% ipython --no-banner

In [1]: import numpy as np

In [2]: np.set_printoptions(suppress=True, linewidth=120)

In [3]: C = np.sign(np.array([[-2, 1, 2, -1], [2, -2, 0, 0], [1, 0, 0, -2], [1, 0, 0, 2]]))

In [4]: out = (np.tril(C, -1) + np.eye(4)) @ (np.triu(C, 1) + np.eye(4))

In [5]: w = np.array([-1, -1, 1, 0])

In [6]: K = np.rint(out * w @ np.linalg.inv(out)) + 0

In [7]: K
Out[7]: 
array([[-4.,  0.,  2.,  1.],
       [-3., -1.,  2.,  1.],
       [-6.,  0.,  3.,  2.],
       [-4.,  0.,  2.,  1.]])

In [8]: round(float(np.trace(np.linalg.pinv(K) @ K)), 2)
Out[8]: 3.0

In [9]: try:
   ...:     np.linalg.inv(K)
   ...: except np.linalg.LinAlgError as e:
   ...:     print(e)
   ...: 
Singular matrix

In [10]: np.allclose(K[:-1].T @ np.linalg.lstsq(K[:-1].T, K[-1])[0], K[-1])
Out[10]: True

In [11]: np.round(K @ np.linalg.pinv(K) @ K, 2) + 0
Out[11]: 
array([[-4.,  0.,  2.,  1.],
       [-3., -1.,  2.,  1.],
       [-6.,  0.,  3.,  2.],
       [-4.,  0.,  2.,  1.]])

In [12]: np.abs(np.diag(np.linalg.qr(K)[1])) > 1e-9
Out[12]: array([ True,  True, False,  True])

In [13]: np.unique(K.round(6), axis=0).shape
Out[13]: (3, 4)

In [14]: np.linalg.lstsq(K[:-1].T, K[-1])[2]
Out[14]: np.int32(3)

In [15]: out = K[0, 0] * K[1:] - np.outer(K[1:, 0], K[0])

In [16]: out
Out[16]: 
array([[ 0.,  4., -2., -1.],
       [ 0.,  0.,  0., -2.],
       [ 0.,  0.,  0.,  0.]])

In [17]: np.linalg.matrix_rank(out), np.linalg.matrix_rank(K)
Out[17]: (np.int64(2), np.int64(3))

In [18]: np.flatnonzero(~out.round(6).any(axis=1))
Out[18]: array([2])

In [19]: u = np.array([1, 2, 0])

In [20]: np.correlate(K[3], K[1], "full")
Out[20]: array([-4., -8.,  6., 17.,  0., -7., -3.])

In [21]: np.array([np.convolve(row, u, "same") for row in K])
Out[21]: 
array([[ -8.,   2.,   5.,   2.],
       [ -7.,   0.,   5.,   2.],
       [-12.,   3.,   8.,   4.],
       [ -8.,   2.,   5.,   2.]])

In [22]: np.convolve(K[3], u)
Out[22]: array([-4., -8.,  2.,  5.,  2.,  0.])

In [23]: W0 = np.loadtxt("w.csv", delimiter=",")

In [24]: W0
Out[24]: 
array([[ 1., -2., -2., -2., -2., -1., -2.,  2.,  1.,  2.],
       [ 2.,  1., -2., -2., -2., -2., -1., -2.,  2.,  1.],
       [ 1.,  2.,  1., -2., -2., -2., -2., -1., -2.,  2.],
       [ 2.,  1.,  2.,  1., -2., -2., -2., -2., -1., -2.],
       [-2.,  2.,  1.,  2.,  1., -2., -2., -2., -2., -1.],
       [-1., -2.,  2.,  1.,  2.,  1., -2., -2., -2., -2.],
       [-2., -1., -2.,  2.,  1.,  2.,  1., -2., -2., -2.],
       [-2., -2., -1., -2.,  2.,  1.,  2.,  1., -2., -2.],
       [-2., -2., -2., -1., -2.,  2.,  1.,  2.,  1., -2.],
       [-2., -2., -2., -2., -1., -2.,  2.,  1.,  2.,  1.]])

In [25]: rng = np.random.default_rng(86270)

In [26]: idx = rng.permutation(10)

In [27]: idx
Out[27]: array([8, 7, 3, 0, 2, 4, 1, 5, 9, 6])

In [28]: out = W0[idx][:, idx]

In [29]: np.round(np.sort(np.abs(np.linalg.eigvals(out))), 2)
Out[29]: array([ 1.6 ,  1.6 ,  3.  ,  3.24,  3.24,  4.41,  4.41,  5.  , 10.27, 10.27])

In [30]: U, sig = np.linalg.svd(W0)
---------------------------------------------------------------------------
ValueError                                Traceback (most recent call last)
Cell In[30], line 1
----> 1 U, sig = np.linalg.svd(W0)

ValueError: too many values to unpack (expected 2)

In [31]: U, sig, Vt = np.linalg.svd(W0, full_matrices=False)

In [32]: np.round(np.sqrt((sig ** 2).sum()), 2), round(np.linalg.norm(W0), 2)
Out[32]: (np.float64(17.61), np.float64(17.61))

In [33]: np.allclose(U * sig @ Vt, W0)
Out[33]: True

In [34]: (sig > 1e-8).sum()
Out[34]: np.int64(10)

In [35]: np.round(U.T @ U, 2) + 0
Out[35]: 
array([[1., 0., 0., 0., 0., 0., 0., 0., 0., 0.],
       [0., 1., 0., 0., 0., 0., 0., 0., 0., 0.],
       [0., 0., 1., 0., 0., 0., 0., 0., 0., 0.],
       [0., 0., 0., 1., 0., 0., 0., 0., 0., 0.],
       [0., 0., 0., 0., 1., 0., 0., 0., 0., 0.],
       [0., 0., 0., 0., 0., 1., 0., 0., 0., 0.],
       [0., 0., 0., 0., 0., 0., 1., 0., 0., 0.],
       [0., 0., 0., 0., 0., 0., 0., 1., 0., 0.],
       [0., 0., 0., 0., 0., 0., 0., 0., 1., 0.],
       [0., 0., 0., 0., 0., 0., 0., 0., 0., 1.]])

In [36]: sig.round(2)
Out[36]: array([10.27, 10.27,  5.  ,  4.41,  4.41,  3.24,  3.24,  3.  ,  1.6 ,  1.6 ])

In [37]: M = np.loadtxt("arr.csv", delimiter=",")

In [38]: M
Out[38]: 
array([[6., 3., 3., 3., 1., 5., 2., 3., 2., 1., 3., 0.],
       [3., 2., 2., 4., 2., 5., 6., 5., 1., 4., 2., 4.],
       [3., 2., 0., 6., 1., 3., 4., 3., 4., 3., 3., 5.],
       [3., 4., 6., 0., 0., 1., 4., 1., 4., 2., 3., 6.],
       [1., 2., 1., 0., 2., 0., 2., 4., 4., 1., 4., 0.],
       [5., 5., 3., 1., 0., 4., 0., 4., 2., 4., 4., 3.],
       [2., 6., 4., 4., 2., 0., 2., 2., 6., 3., 3., 2.],
       [3., 5., 3., 1., 4., 4., 2., 2., 2., 3., 4., 3.],
       [2., 1., 4., 4., 4., 2., 6., 2., 4., 1., 1., 6.],
       [1., 4., 3., 2., 1., 4., 3., 3., 1., 4., 2., 0.],
       [3., 2., 3., 3., 4., 4., 3., 4., 1., 2., 4., 3.],
       [0., 4., 5., 6., 0., 3., 2., 3., 6., 0., 3., 4.]])

In [39]: out = M + rng.integers(-2, 3, (12, 1)) @ rng.integers(-2, 3, (1, 12))

In [40]: out
Out[40]: 
array([[ 5.,  4.,  2.,  4.,  0.,  5.,  4.,  1.,  0., -1.,  1.,  2.],
       [ 2.,  3.,  1.,  5.,  1.,  5.,  8.,  3., -1.,  2.,  0.,  6.],
       [ 2.,  3., -1.,  7.,  0.,  3.,  6.,  1.,  2.,  1.,  1.,  7.],
       [ 3.,  4.,  6.,  0.,  0.,  1.,  4.,  1.,  4.,  2.,  3.,  6.],
       [ 3.,  0.,  3., -2.,  4.,  0., -2.,  8.,  8.,  5.,  8., -4.],
       [ 4.,  6.,  2.,  2., -1.,  4.,  2.,  2.,  0.,  2.,  2.,  5.],
       [ 1.,  7.,  3.,  5.,  1.,  0.,  4.,  0.,  4.,  1.,  1.,  4.],
       [ 4.,  4.,  4.,  0.,  5.,  4.,  0.,  4.,  4.,  5.,  6.,  1.],
       [ 4., -1.,  6.,  2.,  6.,  2.,  2.,  6.,  8.,  5.,  5.,  2.],
       [ 3.,  2.,  5.,  0.,  3.,  4., -1.,  7.,  5.,  8.,  6., -4.],
       [ 3.,  2.,  3.,  3.,  4.,  4.,  3.,  4.,  1.,  2.,  4.,  3.],
       [ 0.,  4.,  5.,  6.,  0.,  3.,  2.,  3.,  6.,  0.,  3.,  4.]])

In [41]: out - M
Out[41]: 
array([[-1.,  1., -1.,  1., -1.,  0.,  2., -2., -2., -2., -2.,  2.],
       [-1.,  1., -1.,  1., -1.,  0.,  2., -2., -2., -2., -2.,  2.],
       [-1.,  1., -1.,  1., -1.,  0.,  2., -2., -2., -2., -2.,  2.],
       [ 0.,  0.,  0.,  0.,  0.,  0.,  0.,  0.,  0.,  0.,  0.,  0.],
       [ 2., -2.,  2., -2.,  2.,  0., -4.,  4.,  4.,  4.,  4., -4.],
       [-1.,  1., -1.,  1., -1.,  0.,  2., -2., -2., -2., -2.,  2.],
       [-1.,  1., -1.,  1., -1.,  0.,  2., -2., -2., -2., -2.,  2.],
       [ 1., -1.,  1., -1.,  1.,  0., -2.,  2.,  2.,  2.,  2., -2.],
       [ 2., -2.,  2., -2.,  2.,  0., -4.,  4.,  4.,  4.,  4., -4.],
       [ 2., -2.,  2., -2.,  2.,  0., -4.,  4.,  4.,  4.,  4., -4.],
       [ 0.,  0.,  0.,  0.,  0.,  0.,  0.,  0.,  0.,  0.,  0.,  0.],
       [ 0.,  0.,  0.,  0.,  0.,  0.,  0.,  0.,  0.,  0.,  0.,  0.]])

In [42]: np.linalg.matrix_rank(out - M, tol=1e-8)
Out[42]: np.int64(1)

In [43]: w, evecs = np.linalg.eigh(M)

In [44]: vec = np.array([3, 3, 3, 3, 2, 3, 2, 1, 1, 0, 0, 0])

In [45]: np.round(np.linalg.eigvalsh(M[1:, 1:]), 2)
Out[45]: array([-9.06, -6.58, -4.18, -3.6 , -1.49,  0.51,  1.21,  4.1 ,  5.59,  9.01, 32.51])

In [46]: F = np.load("x.npy")

In [47]: F.round(2)
Out[47]: 
array([[0.5 , 0.  , 0.5 , 0.  , 0.  , 0.  ],
       [0.  , 0.5 , 0.5 , 0.  , 0.  , 0.  ],
       [0.2 , 0.2 , 0.2 , 0.2 , 0.2 , 0.  ],
       [0.33, 0.  , 0.33, 0.33, 0.  , 0.  ],
       [0.2 , 0.  , 0.2 , 0.  , 0.4 , 0.2 ],
       [0.  , 0.  , 0.5 , 0.  , 0.  , 0.5 ]])

In [48]: W1 = np.array([[-3, -1, 3, -2, 0, -2],
    ...:     [1, 3, -1, -3, -1, -1],
    ...:     [-3, -2, 1, -3, 0, 1],
    ...:     [3, 0, -1, 1, 1, -2]])

In [49]: beta = np.array([0, 0, 0, 2, 1, 2])

In [50]: act = np.maximum(K @ W1 + beta, 0)

In [51]: (act > 0).astype(int)
Out[51]: 
array([[1, 0, 0, 1, 1, 1],
       [1, 0, 0, 1, 1, 1],
       [1, 0, 0, 1, 1, 1],
       [1, 0, 0, 1, 1, 1]])

In [52]: np.linalg.matrix_rank(act)
Out[52]: np.int64(3)

In [53]: C = np.array([[0, -2], [1, 0], [0, -1], [1, -2], [2, -1], [1, 1]])

In [54]: act @ C
Out[54]: 
array([[ 19., -20.],
       [ 21., -16.],
       [ 26., -34.],
       [ 19., -20.]])

In [55]: (act @ C).round(6).argmax(axis=1)
Out[55]: array([0, 0, 0, 0])

In [56]: np.round(np.sort(np.abs(np.linalg.eigvals(F)))[::-1], 2)
Out[56]: array([1.  , 0.5 , 0.5 , 0.37, 0.17, 0.11])

In [57]: F @ np.ones(6)
Out[57]: array([1., 1., 1., 1., 1., 1.])

In [58]: np.round(np.linalg.matrix_power(F, 2), 2)
Out[58]: 
array([[0.35, 0.1 , 0.35, 0.1 , 0.1 , 0.  ],
       [0.1 , 0.35, 0.35, 0.1 , 0.1 , 0.  ],
       [0.25, 0.14, 0.35, 0.11, 0.12, 0.04],
       [0.34, 0.07, 0.34, 0.18, 0.07, 0.  ],
       [0.22, 0.04, 0.32, 0.04, 0.2 , 0.18],
       [0.1 , 0.1 , 0.35, 0.1 , 0.1 , 0.25]])

In [59]: p = np.eye(6)[5]

In [60]: for _ in range(4):
    ...:     p = p @ F
    ...:     print(p.round(2))
    ...: 
[0.  0.  0.5 0.  0.  0.5]
[0.1  0.1  0.35 0.1  0.1  0.25]
[0.17 0.12 0.35 0.1  0.11 0.15]
[0.21 0.13 0.35 0.1  0.11 0.09]

In [61]: T = np.stack([F, -3 * F, F[::-1]])

In [62]: np.round(np.einsum("bij,cij->bc", T, T), 2)
Out[62]: 
array([[ 2.31, -6.94,  1.1 ],
       [-6.94, 20.82, -3.3 ],
       [ 1.1 , -3.3 ,  2.31]])

In [63]: np.round(np.linalg.norm(T, axis=(1, 2)), 2)
Out[63]: array([1.52, 4.56, 1.52])

In [64]: np.linalg.matrix_rank(T)
Out[64]: array([6, 6, 6])

In [65]: T.shape
Out[65]: (3, 6, 6)

In [66]: np.round(T.sum(axis=0), 2)
Out[66]: 
array([[-1.  ,  0.  , -0.5 ,  0.  ,  0.  ,  0.5 ],
       [ 0.2 , -1.  , -0.8 ,  0.  ,  0.4 ,  0.2 ],
       [-0.07, -0.4 , -0.07, -0.07, -0.4 ,  0.  ],
       [-0.47,  0.2 , -0.47, -0.47,  0.2 ,  0.  ],
       [-0.4 ,  0.5 ,  0.1 ,  0.  , -0.8 , -0.4 ],
       [ 0.5 ,  0.  , -0.5 ,  0.  ,  0.  , -1.  ]])

In [67]: m1 = np.array([[1, 1, 2, 2],
    ...:     [1, 3, 1, 3],
    ...:     [1, 2, 0, 2],
    ...:     [2, 0, 3, 3],
    ...:     [0, 2, 2, 2],
    ...:     [3, 3, 1, 3],
    ...:     [0, 1, 1, 3],
    ...:     [2, 2, 2, 3],
    ...:     [3, 0, 3, 0],
    ...:     [0, 2, 2, 0],
    ...:     [4, 10, 5, 11]])

In [68]: Ac = m1 - m1.mean(axis=0)

In [69]: U, sig, Vt = np.linalg.svd(Ac, full_matrices=False)

In [70]: np.round(np.abs(Vt[-1]), 2)
Out[70]: array([0.5 , 0.32, 0.72, 0.36])

In [71]: round((sig ** 2).sum() ** 2 / (sig ** 4).sum(), 2)
Out[71]: np.float64(1.41)

In [72]: np.round(Ac.mean(axis=0), 2) + 0
Out[72]: array([0., 0., 0., 0.])

In [73]: sig.round(2)
Out[73]: array([12.82,  4.12,  2.78,  2.69])

In [74]: vec = np.array([2, 1, 0, 2])

In [75]: y = m1 @ vec

In [76]: np.round(np.linalg.solve(m1.T @ m1, m1.T @ y), 2) + 0
Out[76]: array([2., 1., 0., 2.])

In [77]: np.round(np.linalg.pinv(m1) @ m1, 2) + 0
Out[77]: 
array([[1., 0., 0., 0.],
       [0., 1., 0., 0.],
       [0., 0., 1., 0.],
       [0., 0., 0., 1.]])

In [78]: y
Out[78]: array([ 7, 11,  8, 10,  6, 15,  7, 12,  6,  2, 40])

In [79]: y = y + 0.1 * rng.normal(size=11)

In [80]: y.round(2)
Out[80]: array([ 7.06, 11.11,  8.07,  9.98,  6.1 , 14.94,  6.93, 12.05,  5.99,  1.98, 39.91])

In [81]: beta, *_ = np.linalg.lstsq(m1, y)

In [82]: beta.round(2)
Out[82]: array([1.99, 1.01, 0.01, 1.99])

In [83]: round(np.linalg.norm(y - m1 @ beta), 2)
Out[83]: np.float64(0.22)

In [84]: [round(float(np.linalg.norm(np.linalg.solve(m1.T @ m1 + lam * np.eye(4), m1.T @ y))), 2) for lam in (0, 1, 10, 100)]
Out[84]: [2.99, 2.89, 2.55, 1.99]

In [85]: np.round(m1.T @ (y - m1 @ beta), 2) + 0
Out[85]: array([0., 0., 0., 0.])

In [86]: beta.round()
Out[86]: array([2., 1., 0., 2.])
